% python3 -q
>>> import numpy as np
>>> from numpy import linalg as LA
>>> np.set_printoptions(precision=2, suppress=True, linewidth=120)
>>> def rd(a):
...     return np.round(a, 2) + 0
... 
>>> Y = np.array([[7, 4], [4, 9], [6, 1]])
>>> W2 = np.array([[3, -1, -1], [-2, 0, 3]])
>>> A = Y @ W2
>>> print(A)
[[13 -7  5]
 [-6 -4 23]
 [16 -6 -3]]
>>> print(rd(A @ LA.pinv(A) @ A))
[[13. -7.  5.]
 [-6. -4. 23.]
 [16. -6. -3.]]
>>> print(LA.lstsq(A[:-1].T, A[-1])[2])
2
>>> print(np.abs(np.diag(LA.qr(A)[1])) > 1e-9)
[ True  True False]
>>> rng = np.random.default_rng(4251)
>>> lab = rng.permutation(3)
>>> print(lab)
[0 2 1]
>>> Y = A[lab][:, lab]
>>> print(rd(LA.det(Y)), rd(LA.det(A[lab])))
0.0 0.0
>>> data = np.loadtxt("layer16.csv", delimiter=",")
>>> print(rd(data))
[[-0.19 -0.88 -0.3  -0.32]
 [ 0.69 -0.35 -0.08  0.63]
 [ 0.13  0.32 -0.94 -0.07]
 [-0.69 -0.05 -0.17  0.7 ]]
>>> # columns are unit length and at right angles
>>> r0 = np.array([2, 1, -2, 1])
>>> Y = data + np.outer(r0, np.eye(4)[2])
>>> print(rd(Y))
[[-0.19 -0.88  1.7  -0.32]
 [ 0.69 -0.35  0.92  0.63]
 [ 0.13  0.32 -2.94 -0.07]
 [-0.69 -0.05  0.83  0.7 ]]
>>> print(LA.matrix_rank(LA.inv(Y) - LA.inv(data), tol=1e-8))
1
>>> print(rd(np.einsum("ij,ji->", Y, Y)))
9.33
>>> print(rd(np.kron(np.eye(2, dtype=int), Y)))
[[-0.19 -0.88  1.7  -0.32  0.    0.    0.    0.  ]
 [ 0.69 -0.35  0.92  0.63  0.    0.    0.    0.  ]
 [ 0.13  0.32 -2.94 -0.07  0.    0.    0.    0.  ]
 [-0.69 -0.05  0.83  0.7   0.    0.    0.    0.  ]
 [ 0.    0.    0.    0.   -0.19 -0.88  1.7  -0.32]
 [ 0.    0.    0.    0.    0.69 -0.35  0.92  0.63]
 [ 0.    0.    0.    0.    0.13  0.32 -2.94 -0.07]
 [ 0.    0.    0.    0.   -0.69 -0.05  0.83  0.7 ]]
>>> print(rd(LA.det(2 * Y)), rd(LA.det(Y)))
-32.43 -2.03
>>> print(rd(LA.det(Y[::-1])))
-2.03
>>> x = np.array([1, 0, 3, 5])
>>> y = data @ x
>>> beta, lr = np.zeros(4), 1 / LA.norm(data, 2) ** 2
>>> for i in range(50):
...     beta -= lr * data.T @ (data @ beta - y)
...     if i % 10 == 0: print(i, round(LA.norm(data @ beta - y), 2))
... 
0 0.0
10 0.0
20 0.0
30 0.0
40 0.0
>>> print(rd(LA.cond(data)))
1.0
>>> x = np.array([-1, -2, 2, 2])
>>> print(rd(data.T @ (data @ x)))
[-1. -2.  2.  2.]
>>> print(rd(np.abs(LA.eigvals(data))))
[1. 1. 1. 1.]
>>> print(rd(np.sort(np.abs(np.degrees(np.angle(LA.eigvals(data)))))))
[  0.   112.58 112.58 180.  ]
>>> feats = np.loadtxt("arr.csv", delimiter=",")
>>> print(feats)
[[ 5.95 -4.98 -6.01]
 [ 6.13 -4.98 -6.02]
 [ 6.08 -5.01 -5.92]
 [ 5.93 -4.98 -5.97]
 [ 6.11 -4.9  -6.06]
 [ 6.02 -4.99 -5.93]
 [ 6.04 -5.17 -5.91]
 [ 1.01 -2.96 -2.02]
 [ 1.01 -2.98 -2.03]
 [ 1.03 -2.9  -1.99]
 [ 0.84 -3.01 -2.07]
 [ 1.01 -2.95 -2.  ]
 [ 1.01 -3.16 -2.01]
 [ 1.01 -3.05 -2.  ]
 [-5.12  0.03 -5.18]
 [-5.06 -0.06 -5.06]
 [-4.95 -0.04 -5.05]
 [-5.09  0.01 -4.96]
 [-5.09 -0.18 -4.82]
 [-4.93  0.02 -5.14]
 [-5.03  0.05 -5.11]]
>>> Ac = feats - feats.mean(axis=0)
>>> V = LA.svd(Ac)[2][:2]
>>> Y = Ac - Ac @ V.T @ V
>>> print(rd(LA.norm(Y) / LA.norm(Ac)))
0.01
>>> print(rd(np.diag(V.T @ V)))
[0.83 0.18 1.  ]
>>> print(rd(Y.std(axis=0)))
[0.03 0.07 0.01]
>>> print(LA.norm(Y, axis=1).round(6).argmax())
6
>>> print(rd(np.cov(Ac @ V.T, rowvar=False)))
[[26.    0.  ]
 [ 0.    2.93]]
>>> W2 = feats[[0, 15]].astype(float)
>>> for _ in range(3):
...     lab = LA.norm(feats[:, None] - W2, axis=-1).argmin(axis=1)
...     W2 = np.array([feats[lab == j].mean(axis=0) for j in range(2)])
... 
>>> print(lab)
[0 0 0 0 0 0 0 0 0 0 0 0 0 0 1 1 1 1 1 1 1]
>>> print(rd(W2))
[[ 3.51 -4.   -4.  ]
 [-5.04 -0.02 -5.05]]
>>> print(rd(W2[1] - W2[0]))
[-8.55  3.98 -1.05]
>>> print(np.bincount(lab))
[14  7]
>>> print(np.abs(W2[1] - W2[0]).argmax())
0
>>> def softmax(z):
...     e = np.exp(z - z.max(axis=-1, keepdims=True))
...     return e / e.sum(axis=-1, keepdims=True)
... 
>>> print(rd(softmax(W2).sum(axis=1)))
[1. 1.]
>>> att = W2 @ W2.T / np.sqrt(3)
>>> print(rd(softmax(att + np.triu(np.full(att.shape, -np.inf), 1))))
[[1. 0.]
 [0. 1.]]
>>> Q, r_ = LA.qr(feats)
>>> print(rd(abs(r_[0, 0])), rd(LA.norm(feats[:, 0])))
20.97 20.97
>>> print(rd(np.abs(np.diag(r_))))
[20.97 10.8   8.71]
>>> print(rd(np.trace(Q @ Q.T)))
3.0
>>> Y = np.c_[feats[:, :2] @ np.array([[-2, 0], [0, 3]]), np.array([3, 1, -3, -2, -1, -3, 1, 0, -3, 3, 2, 1, 3, 3, 2, 2, -2, -2, 3, 2, 2])]
>>> print(rd(Y))
[[-11.9  -14.94   3.  ]
 [-12.26 -14.94   1.  ]
 [-12.16 -15.03  -3.  ]
 [-11.86 -14.94  -2.  ]
 [-12.22 -14.7   -1.  ]
 [-12.04 -14.97  -3.  ]
 [-12.08 -15.51   1.  ]
 [ -2.02  -8.88   0.  ]
 [ -2.02  -8.94  -3.  ]
 [ -2.06  -8.7    3.  ]
 [ -1.68  -9.03   2.  ]
 [ -2.02  -8.85   1.  ]
 [ -2.02  -9.48   3.  ]
 [ -2.02  -9.15   3.  ]
 [ 10.24   0.09   2.  ]
 [ 10.12  -0.18   2.  ]
 [  9.9   -0.12  -2.  ]
 [ 10.18   0.03  -2.  ]
 [ 10.18  -0.54   3.  ]
 [  9.86   0.06   2.  ]
 [ 10.06   0.15   2.  ]]
>>> print(LA.matrix_rank(Y))
3
>>> print(rd(LA.norm(Y - feats @ LA.lstsq(feats, Y)[0], axis=0)))
[0.   0.   9.26]
>>> print(rd(LA.lstsq(feats, Y[:, 0])[0]))
[-2.  0.  0.]
>>> Y = np.array([[0, -1, 1], [0, 0, 0], [-3, 2, 3]])
>>> arr = np.triu(Y, 1)
>>> print(arr)
[[ 0 -1  1]
 [ 0  0  0]
 [ 0  0  0]]
>>> # looks like rank 1
>>> print(np.allclose(arr @ arr.T, arr.T @ arr))
False
>>> LA.determinant(arr)
Traceback (most recent call last):
  File "<python-input-71>", line 1, in <module>
    LA.determinant(arr)
    ^^^^^^^^^^^^^^
AttributeError: module 'numpy.linalg' has no attribute 'determinant'
>>> print(LA.matrix_power(arr, 4))
[[0 0 0]
 [0 0 0]
 [0 0 0]]
>>> print((arr + arr.T) / 2)
[[ 0.  -0.5  0.5]
 [-0.5  0.   0. ]
 [ 0.5  0.   0. ]]
>>> arr.inv()
Traceback (most recent call last):
  File "<python-input-74>", line 1, in <module>
    arr.inv()
    ^^^^^^^
AttributeError: 'numpy.ndarray' object has no attribute 'inv'
>>> print(np.trace(arr))
0
>>> print(rd(np.sort(np.abs(LA.eigvals(arr)))))
[0. 0. 0.]
>>> assert arr == arr.T
Traceback (most recent call last):
  File "<python-input-77>", line 1, in <module>
    assert arr == arr.T
           ^^^^^^^^^^^^
ValueError: The truth value of an array with more than one element is ambiguous. Use a.any() or a.all()
>>> print(LA.matrix_rank(arr, rtol=0.1))
1
>>> print(rd(LA.norm(arr, 2) / LA.norm(arr)))
1.0
>>> print(rd(softmax(arr).sum(axis=1)))
[1. 1. 1.]
>>> print(rd(softmax(arr[2])))
[0.33 0.33 0.33]
>>> att = arr @ arr.T / np.sqrt(3)
>>> print(softmax(att).round(6).argmax(axis=1))
[0 0 0]
>>> print(rd(softmax(att)))
[[0.61 0.19 0.19]
 [0.33 0.33 0.33]
 [0.33 0.33 0.33]]
>>> Uu, sigma, VT = LA.svd(arr)
>>> V = VT[:(sigma > 1e-8).sum()]
>>> x = arr[0] + 4 * arr[1] + rng.integers(2) * np.eye(3)[2]
>>> print(x)
[ 0. -1.  1.]
>>> print(np.allclose(V.T @ V @ x, x))
True
>>> print(rd(LA.norm(x - V.T @ V @ x)))
0.0
>>> X = np.array([[-0.29, -0.12, 0.12],
...     [-0.91, -0.54, 0.54],
...     [0.0, 0.0, 0.0],
...     [-0.78, -0.4, 0.4],
...     [0.83, 0.45, -0.45],
...     [0.64, 0.29, -0.29],
...     [0.78, 0.4, -0.4],
...     [0.72, 0.35, -0.35],
...     [-0.91, -0.54, 0.54],
...     [0.29, 0.12, -0.12]])
>>> try:
...     LA.inv(X)
... except LA.LinAlgError as e:
...     print(repr(e))
... 
LinAlgError('Last 2 dimensions of the array must be square')
>>> print(LA.lstsq(X[:-1].T, X[-1])[2])
2
>>> print(rd(X @ LA.pinv(X) @ X))
[[-0.29 -0.12  0.12]
 [-0.91 -0.54  0.54]
 [ 0.    0.    0.  ]
 [-0.78 -0.4   0.4 ]
 [ 0.83  0.45 -0.45]
 [ 0.64  0.29 -0.29]
 [ 0.78  0.4  -0.4 ]
 [ 0.72  0.35 -0.35]
 [-0.91 -0.54  0.54]
 [ 0.29  0.12 -0.12]]
>>> print(np.unique(X.round(6), axis=0).shape)
(9, 3)
>>> W2 = X[[9, 3]].astype(float)
>>> for _ in range(6):
...     lab = LA.norm(X[:, None] - W2, axis=-1).argmin(axis=1)
...     W2 = np.array([X[lab == j].mean(axis=0) for j in range(2)])
... 
>>> print(lab)
[1 1 0 1 0 0 0 0 1 0]
>>> print(rd(W2[1] - W2[0]))
[-1.27 -0.67  0.67]
>>> print(np.abs(W2[1] - W2[0]).argmax())
0
>>> Uu, sigma, VT = LA.svd(X)
>>> print(np.argmax(sigma[:-1] / (sigma[1:] + 1e-6)) + 1)
2
>>> Y = Uu[:, :2] @ np.diag(sigma[:2]) @ VT[:2]
>>> print(rd(LA.norm(X - Y, 2)), rd(sigma[2]))
0.0 0.0
>>> print(rd(Y))
[[-0.29 -0.12  0.12]
 [-0.91 -0.54  0.54]
 [ 0.    0.    0.  ]
 [-0.78 -0.4   0.4 ]
 [ 0.83  0.45 -0.45]
 [ 0.64  0.29 -0.29]
 [ 0.78  0.4  -0.4 ]
 [ 0.72  0.35 -0.35]
 [-0.91 -0.54  0.54]
 [ 0.29  0.12 -0.12]]
>>> print(rd(LA.norm(X - Y) / LA.norm(X)))
0.0
>>> print(LA.matrix_rank(X, rtol=0.05))
1
>>> E = -2 * np.eye(2) + np.ones((2, 2))
>>> print(E)
[[-1.  1.]
 [ 1. -1.]]
>>> # rank 1
>>> print(LA.lstsq(E[:-1].T, E[-1])[2])
1
>>> try:
...     LA.inv(E)
... except LA.LinAlgError as e:
...     print(repr(e))
... 
LinAlgError('Singular matrix')
>>> print(np.allclose(E[:-1].T @ LA.lstsq(E[:-1].T, E[-1])[0], E[-1]))
True
>>> print(np.unique(E.round(6), axis=0).shape)
(2, 2)
>>> print(np.abs(np.diag(LA.qr(E)[1])) > 1e-9)
[ True False]
>>> K = (rng.random((2, 2)) < 0.3) + np.eye(2)
>>> K /= K.sum(axis=1, keepdims=True)
>>> print(K)
[[0.5 0.5]
 [0.  1. ]]
>>> # triangular
>>> print(rd(LA.matrix_power(K, 100)))
[[0. 1.]
 [0. 1.]]
>>> print(rd(LA.matrix_power(K, 2)))
[[0.25 0.75]
 [0.   1.  ]]
>>> p = np.eye(2)[0]
>>> for _ in range(4):
...     p = p @ K
...     print(p.round(2))
... 
[0.5 0.5]
[0.25 0.75]
[0.12 0.88]
[0.06 0.94]
>>> m1 = np.array([[1.0, 0.2, 0.04, 0.01],
...     [0.2, 1.0, 0.2, 0.04],
...     [0.04, 0.2, 1.0, 0.2],
...     [0.01, 0.04, 0.2, 1.0]])
>>> print(rd(m1 @ m1))
[[1.04 0.41 0.12 0.04]
 [0.41 1.08 0.42 0.12]
 [0.12 0.42 1.08 0.41]
 [0.04 0.12 0.41 1.04]]
>>> print(rd(LA.det(m1)))
0.88
>>> print(rd(LA.matrix_power(m1, 2)))
[[1.04 0.41 0.12 0.04]
 [0.41 1.08 0.42 0.12]
 [0.12 0.42 1.08 0.41]
 [0.04 0.12 0.41 1.04]]
>>> print(np.trace(m1))
4.0
>>> print((m1 + m1.T) / 2)
[[1.   0.2  0.04 0.01]
 [0.2  1.   0.2  0.04]
 [0.04 0.2  1.   0.2 ]
 [0.01 0.04 0.2  1.  ]]
>>> m1.inv()
Traceback (most recent call last):
  File "<python-input-130>", line 1, in <module>
    m1.inv()
    ^^^^^^
AttributeError: 'numpy.ndarray' object has no attribute 'inv'
>>> print((m1 - m1.T) / 2)
[[0. 0. 0. 0.]
 [0. 0. 0. 0.]
 [0. 0. 0. 0.]
 [0. 0. 0. 0.]]
>>> print(rd(np.abs(LA.eigvals(m1)).max()))
1.36
